$ python -q
>>> import numpy as np
>>> np.set_printoptions(suppress=True, linewidth=160)
>>> tidy = lambda a: np.round(a, 2) + 0
>>> Y = np.array([[1, 1], [1, -1]])
>>> rng = np.random.default_rng(377503)
>>> A = np.kron(Y, np.kron(Y, Y))[rng.permutation(8)][:6]
>>> print(A)
[[ 1 -1  1 -1 -1  1 -1  1]
 [ 1  1  1  1  1  1  1  1]
 [ 1 -1 -1  1  1 -1 -1  1]
 [ 1  1 -1 -1 -1 -1  1  1]
 [ 1 -1  1 -1  1 -1  1 -1]
 [ 1  1  1  1 -1 -1 -1 -1]]
>>> t3 = np.stack([A, 5 * A, A[::-1]])
>>> print(t3.shape)
(3, 6, 8)
>>> print(np.einsum("bij,cij->bc", t3, t3))
[[  48  240    0]
 [ 240 1200    0]
 [   0    0   48]]
>>> print(np.linalg.matrix_rank(t3.reshape(3, -1)))
2
>>> r0, v = A[2], A[0]
>>> print(r0 @ r0)
8
>>> p = (r0 @ v) / (r0 @ r0) * r0
>>> print(np.linalg.matrix_rank(np.outer(r0, v)))
1
>>> print((v - p) @ r0)
0.0
>>> print(A.reshape(2, -1))
[[ 1 -1  1 -1 -1  1 -1  1  1  1  1  1  1  1  1  1  1 -1 -1  1  1 -1 -1  1]
 [ 1  1 -1 -1 -1 -1  1  1  1 -1  1 -1  1 -1  1 -1  1  1  1  1 -1 -1 -1 -1]]
>>> t3 = A.reshape(6, 2, -1)
>>> print(np.swapaxes(t3, 1, 2)[3])
[[ 1 -1]
 [ 1 -1]
 [-1  1]
 [-1  1]]
>>> print(t3.transpose(1, 0, 2))
[[[ 1 -1  1 -1]
  [ 1  1  1  1]
  [ 1 -1 -1  1]
  [ 1  1 -1 -1]
  [ 1 -1  1 -1]
  [ 1  1  1  1]]

 [[-1  1 -1  1]
  [ 1  1  1  1]
  [ 1 -1 -1  1]
  [-1 -1  1  1]
  [ 1 -1  1 -1]
  [-1 -1 -1 -1]]]
>>> print(t3[:, 0])
[[ 1 -1  1 -1]
 [ 1  1  1  1]
 [ 1 -1 -1  1]
 [ 1  1 -1 -1]
 [ 1 -1  1 -1]
 [ 1  1  1  1]]
>>> print(np.einsum("ihd,ihd->ih", t3, t3))
[[4 4]
 [4 4]
 [4 4]
 [4 4]
 [4 4]
 [4 4]]
>>> print(np.einsum("ihd,jhd->hij", t3, t3).shape)
(2, 6, 6)
>>> x0 = np.array([7, 1, -4, -7, -1, 4, 1, 7])
>>> print(A * x0)
[[ 7 -1 -4  7  1  4 -1  7]
 [ 7  1 -4 -7 -1  4  1  7]
 [ 7 -1  4 -7 -1 -4 -1  7]
 [ 7  1  4  7  1 -4  1  7]
 [ 7 -1 -4  7 -1 -4  1 -7]
 [ 7  1 -4 -7  1 -4 -1 -7]]
>>> print(A @ np.eye(8)[1])
[-1.  1. -1.  1. -1.  1.]
>>> print(A @ (2 * x0))
[ 40  16   8  48  -4 -28]
>>> print(A @ np.ones(8))
[0. 8. 0. 0. 0. 0.]
>>> print((A @ x0).argmax())
3
>>> Y = np.array([[4, 3],
...     [-2, 0],
...     [5, -3],
...     [4, -4],
...     [-3, -4],
...     [2, 2],
...     [0, 2],
...     [-2, 0],
...     [-4, -5]])
>>> basis = np.array([[0, -2, -2, 3, 2, -1, 3, -2], [2, -1, -3, 2, -1, -2, -1, 3]])
>>> m1 = Y @ basis + 0.05 * rng.normal(size=(9, 8))
>>> print(tidy(m1))
[[  5.95 -11.   -17.04  18.04   4.99 -10.     9.02   1.03]
 [  0.07   3.87   3.95  -5.99  -3.93   2.03  -5.9    3.94]
 [ -6.05  -6.96  -1.01   8.89  12.99   0.87  17.94 -18.98]
 [ -7.97  -4.01   3.91   3.89  12.04   4.06  16.02 -20.  ]
 [ -8.07  10.03  17.95 -16.96  -1.94  10.92  -4.92  -6.07]
 [  4.    -6.01 -10.    10.09   2.04  -6.09   4.19   2.07]
 [  4.    -2.    -5.98   4.02  -1.92  -4.    -1.92   5.96]
 [ -0.05   4.02   3.89  -6.08  -4.1    1.94  -6.08   4.  ]
 [ -9.98  13.02  23.1  -22.02  -3.01  14.05  -7.09  -6.96]]
>>> cov = m1.T @ m1
>>> print(np.allclose(cov, cov.T))
True
>>> print(tidy(np.trace(cov)), tidy((m1 ** 2).sum()))
6201.84 6201.84
>>> print(tidy(np.linalg.svd(m1, compute_uv=False) ** 2))
[4164.53 2037.16    0.06    0.05    0.02    0.01    0.      0.  ]
>>> print(tidy(np.diag(cov)))
[ 332.37  527.03 1328.93 1382.66  391.52  494.74  827.07  917.53]
>>> print((m1 @ m1.T).shape)
(9, 9)
